In [1]: import numpy as np

In [2]: from numpy import linalg as LA

In [3]: np.set_printoptions(precision=2, suppress=True, linewidth=140, sign=" ")

In [4]: mat = np.load("sample4.npy")

In [5]: print(mat)
[[ 3  0  0  0  0  0]
 [ 0 -8  0  0  0  0]
 [ 0  0  4  0  0  0]
 [ 0  0  0  0  0  0]
 [ 0  0  0  0  9  0]
 [ 0  0  0  0  0 -2]]

In [6]: # symmetric, so the eigenvalues are real

In [7]: w, vecs = LA.eigh(mat)

In [8]: print(np.unique(w.round(6) + 0, return_counts=True)[1])
[ 1  1  1  1  1  1]

In [9]: print(vecs.T @ mat @ vecs)
[[-8.  0.  0.  0.  0.  0.]
 [ 0. -2.  0.  0.  0.  0.]
 [ 0.  0.  0.  0.  0.  0.]
 [ 0.  0.  0.  3.  0.  0.]
 [ 0.  0.  0.  0.  4.  0.]
 [ 0.  0.  0.  0.  0.  9.]]

In [10]: print(LA.svd(mat, compute_uv=False))
[ 9.  8.  4.  3.  2.  0.]

In [11]: print(vecs @ np.diag(w) @ vecs.T)
[[ 3.  0.  0.  0.  0.  0.]
 [ 0. -8.  0.  0.  0.  0.]
 [ 0.  0.  4.  0.  0.  0.]
 [ 0.  0.  0.  0.  0.  0.]
 [ 0.  0.  0.  0.  9.  0.]
 [ 0.  0.  0.  0.  0. -2.]]

In [12]: print(np.abs(vecs[:, -1]).round(6).argmax())
4

In [13]: print(w)
[-8. -2.  0.  3.  4.  9.]

In [14]: print(w.sum(), np.trace(mat))
6.0 6

In [15]: print((w > 1e-8).sum(), (w < -1e-8).sum())
3 2

In [16]: K = np.array([[-1, 1, -3, 3], [1, -1, 3, -3], [-4, 4, -12, 12]])

In [17]: print(K)
[[ -1   1  -3   3]
 [  1  -1   3  -3]
 [ -4   4 -12  12]]

In [18]: print(np.allclose(K[:-1].T @ LA.lstsq(K[:-1].T, K[-1])[0], K[-1]))
True

In [19]: print(round(float(np.trace(LA.pinv(K) @ K)), 2))
1.0

In [20]: print(np.abs(np.diag(LA.qr(K)[1])) > 1e-9)
[ True False False]

In [21]: print(K @ LA.pinv(K) @ K)
[[ -1.   1.  -3.   3.]
 [  1.  -1.   3.  -3.]
 [ -4.   4. -12.  12.]]

In [22]: print(np.unique(K.round(6), axis=0).shape)
(3, 4)

In [23]: r = LA.matrix_rank(K)

In [24]: print(r)
1

In [25]: N = LA.svd(K)[2][r:].T

In [26]: print(np.allclose(K @ N, 0))
True

In [27]: print([int(LA.matrix_rank(K[:, :j + 1])) for j in range(4)])
[1, 1, 1, 1]

In [28]: print(N @ N.T)
[[ 0.95  0.05 -0.15  0.15]
 [ 0.05  0.95  0.15 -0.15]
 [-0.15  0.15  0.55  0.45]
 [ 0.15 -0.15  0.45  0.55]]

In [29]: print([int(LA.matrix_rank(np.delete(K, i, axis=0))) for i in range(3)])
[1, 1, 1]

In [30]: print(N.shape)
(4, 3)

In [31]: Uu, s, Vt = LA.svd(K)

In [32]: vecs = Vt[:(s > 1e-8).sum()]

In [33]: rng = np.random.default_rng(8323)

In [34]: vec = K[0] + 2 * K[2] + rng.integers(2) * np.eye(4)[0]

In [35]: print(vec)
[ -8.   9. -27.  27.]

In [36]: print(vecs.T @ vecs)
[[ 0.05 -0.05  0.15 -0.15]
 [-0.05  0.05 -0.15  0.15]
 [ 0.15 -0.15  0.45 -0.45]
 [-0.15  0.15 -0.45  0.45]]

In [37]: print(LA.matrix_rank(np.vstack([K, vec])))
2

In [38]: print(np.argsort(-LA.norm(K, axis=0).round(6), kind="stable")[:3])
[ 2  3  0]

In [39]: print(LA.matrix_rank(K, rtol=0.1))
1

In [40]: print(round(LA.norm(K, 2) / LA.norm(K), 2))
1.0

In [41]: print(LA.cond(K) > 100)
True

In [42]: data = np.arange(9).reshape(3, 3) + 5

In [43]: print(data)
[[  5   6   7]
 [  8   9  10]
 [ 11  12  13]]

In [44]: Uu, s = LA.svd(data)
Traceback (most recent call last):
  Cell In[44], line 1
    Uu, s = LA.svd(data)
ValueError: too many values to unpack (expected 2)


In [45]: Uu, s, Vt = LA.svd(data, full_matrices=False)

In [46]: print(np.round(Uu.T @ Uu, 2) + 0)
[[ 1.  0.  0.]
 [ 0.  1.  0.]
 [ 0.  0.  1.]]

In [47]: print(np.round(Vt @ Vt.T, 2) + 0)
[[ 1.  0.  0.]
 [ 0.  1.  0.]
 [ 0.  0.  1.]]

In [48]: print(np.round(np.sqrt((s ** 2).sum()), 2), np.round(LA.norm(data), 2))
28.09 28.09

In [49]: print(np.round(s / s[0], 2) + 0)
[ 1.    0.02  0.  ]

In [50]: print(Uu.shape, s.shape, Vt.shape)
(3, 3) (3,) (3, 3)

In [51]: print(np.allclose(Uu * s @ Vt, data))
True

In [52]: print(np.abs(Uu[:, 0]).round(6).argmax())
2

In [53]: print(np.abs(Vt[0]))
[ 0.52  0.58  0.63]

In [54]: print(np.abs(np.diag(LA.qr(data)[1])) > 1e-9)
[ True  True False]

In [55]: print(LA.lstsq(data[:-1].T, data[-1])[2])
2

In [56]: print(np.allclose(data[:-1].T @ LA.lstsq(data[:-1].T, data[-1])[0], data[-1]))
True

In [57]: print(LA.norm(data, axis=1).argmax())
2

In [58]: print(round(LA.norm(data, 2), 2))
28.08

In [59]: r = LA.matrix_rank(data)

In [60]: print(r)
2

In [61]: N = LA.svd(data)[2][r:].T

In [62]: print(np.allclose(data @ N, 0))
True

In [63]: print(N @ N.T)
[[ 0.17 -0.33  0.17]
 [-0.33  0.67 -0.33]
 [ 0.17 -0.33  0.17]]

In [64]: print(LA.matrix_rank(data.T @ data), LA.matrix_rank(data @ data.T))
2 2

In [65]: print([int(LA.matrix_rank(np.delete(data, i, axis=0))) for i in range(3)])
[2, 2, 2]

In [66]: print(N.shape)
(3, 1)

In [67]: Y = np.array([[0, 0, 5], [7, 1, 6], [4, 1, 4], [0, 4, 7]])

In [68]: print(Y.T @ K.T)
[[ -5   5 -20]
 [ 10 -10  40]
 [ 10 -10  40]]

In [69]: print(LA.matrix_rank(np.vstack([K, Y.T])))
4

In [70]: print(np.einsum("ij,ij->i", K, K))
[  20   20  320]

In [71]: print(np.einsum("ij->j", K))
[ -4   4 -12  12]

In [72]: M = np.loadtxt("m.csv", delimiter=",")

In [73]: print(M)
[[-1.  0. -1.  2.]
 [ 0. -1. -1.  1.]
 [ 0.  0.  1. -2.]
 [ 0.  0.  0. -1.]]

In [74]: # triangular, det is the product of the diagonal

In [75]: r0 = np.array([-4, -4, -8, 0])

In [76]: Y = M + np.outer(r0, np.eye(4)[2])

In [77]: print(Y)
[[-1.  0. -5.  2.]
 [ 0. -1. -5.  1.]
 [ 0.  0. -7. -2.]
 [ 0.  0.  0. -1.]]

In [78]: z = rng.permutation(4)

In [79]: print(z)
[ 3  1  2  0]

In [80]: Y = M[z][:, z]

In [81]: print(np.trace(Y))
-2.0

In [82]: print(np.sort(np.abs(LA.eigvals(Y))))
[ 1.  1.  1.  1.]

In [83]: z = rng.permutation(4)

In [84]: Y = M[:, z] * rng.choice([-1, 1], 4)

In [85]: print(Y)
[[ 1.  1.  2.  0.]
 [-0.  1.  1. -1.]
 [-0. -1. -2.  0.]
 [-0. -0. -1.  0.]]

In [86]: Uu, _, Vt = LA.svd(M.T @ Y)

In [87]: print(z)
[ 0  2  3  1]

In [88]: print(LA.matrix_power(M, 4))
[[ 1.  0.  0. -4.]
 [ 0.  1.  0.  0.]
 [ 0.  0.  1.  0.]
 [ 0.  0.  0.  1.]]

In [89]: print((M + M.T) / 2)
[[-1.   0.  -0.5  1. ]
 [ 0.  -1.  -0.5  0.5]
 [-0.5 -0.5  1.  -1. ]
 [ 1.   0.5 -1.  -1. ]]

In [90]: print(round(np.abs(LA.eigvals(M)).max(), 2))
1.0

In [91]: print(round(LA.det(M), 2))
-1.0

In [92]: vec = np.array([-2, 2, -3, 0])

In [93]: print(M @ vec)
[ 5.  1. -3.  0.]

In [94]: print(M @ np.ones(4))
[ 0. -1. -1. -1.]

In [95]: print(M * vec)
[[ 2.  0.  3.  0.]
 [-0. -2.  3.  0.]
 [-0.  0. -3. -0.]
 [-0.  0. -0. -0.]]

In [96]: m1 = np.load("block12.npy")

In [97]: print(m1)
[[-0.03  0.81  2.91  0.39]
 [ 0.55 -0.84 -4.46 -0.53]
 [ 0.03  1.83  5.17  0.89]
 [ 1.91  0.93 -1.81 -0.03]]

In [98]: # looks like rank 3

In [99]: print(round(float(np.trace(LA.pinv(m1) @ m1)), 2))
3.0

In [100]: print(np.allclose(m1[:-1].T @ LA.lstsq(m1[:-1].T, m1[-1])[0], m1[-1]))
True

In [101]: E = np.array([[-7, -9, -4, -5],
     ...:     [-9, -15, -13, -2],
     ...:     [-12, -22, -9, -1],
     ...:     [-15, -17, -13, -6],
     ...:     [-21, -13, -12, -7],
     ...:     [-14, -21, -11, -10],
     ...:     [-15, -27, -2, -3],
     ...:     [-13, -32, 7, -3],
     ...:     [-10, -23, 4, 3],
     ...:     [-10, -28, -1, -5],
     ...:     [-7, -21, -7, 1]])

In [102]: ang = np.radians(60)

In [103]: r_ = np.eye(4)

In [104]: r_[3, 3] = r_[2, 2] = np.cos(ang)

In [105]: r_[3, 2], r_[2, 3] = -np.sin(ang), np.sin(ang)

In [106]: print(r_)
[[ 1.    0.    0.    0.  ]
 [ 0.    1.    0.    0.  ]
 [ 0.    0.    0.5   0.87]
 [ 0.    0.   -0.87  0.5 ]]

In [107]: Y = E @ r_.T

In [108]: print(round(float(LA.det(r_)), 2), np.trace(r_))
1.0 3.0

In [109]: Xc = (E - E.mean(axis=0)) / E.std(axis=0)

In [110]: print(np.argwhere(np.abs(Xc) > 2))
[[ 4  0]]

In [111]: c = LA.lstsq(np.delete(Xc, 3, axis=1), Xc[:, 3])[0]

In [112]: print(round(float(1 - np.var(Xc[:, 3] - np.delete(Xc, 3, axis=1) @ c)), 2))
0.37

In [113]: print(np.abs(c).argmax())
0

In [114]: print(c)
[ 0.45 -0.07  0.27]

In [115]: W0 = np.array([[0.0, 1.0, 2.0, -2.0, 3.0],
     ...:     [1.0, 0.0, 0.0, 0.0, 0.0],
     ...:     [2.0, 0.0, 0.0, 0.0, 0.0],
     ...:     [-2.0, 0.0, 0.0, 0.0, 0.0],
     ...:     [3.0, 0.0, 0.0, 0.0, 0.0]])

In [116]: # symmetric

In [117]: Y = W0 / LA.norm(W0, axis=1, keepdims=True)

In [118]: C2 = Y @ Y.T

In [119]: print(C2[4])
[ 0.  1.  1. -1.  1.]

In [120]: print(C2)
[[ 1.  0.  0.  0.  0.]
 [ 0.  1.  1. -1.  1.]
 [ 0.  1.  1. -1.  1.]
 [ 0. -1. -1.  1. -1.]
 [ 0.  1.  1. -1.  1.]]

In [121]: print(np.degrees(np.arccos(np.clip(C2[4, 0], -1, 1))))
90.0
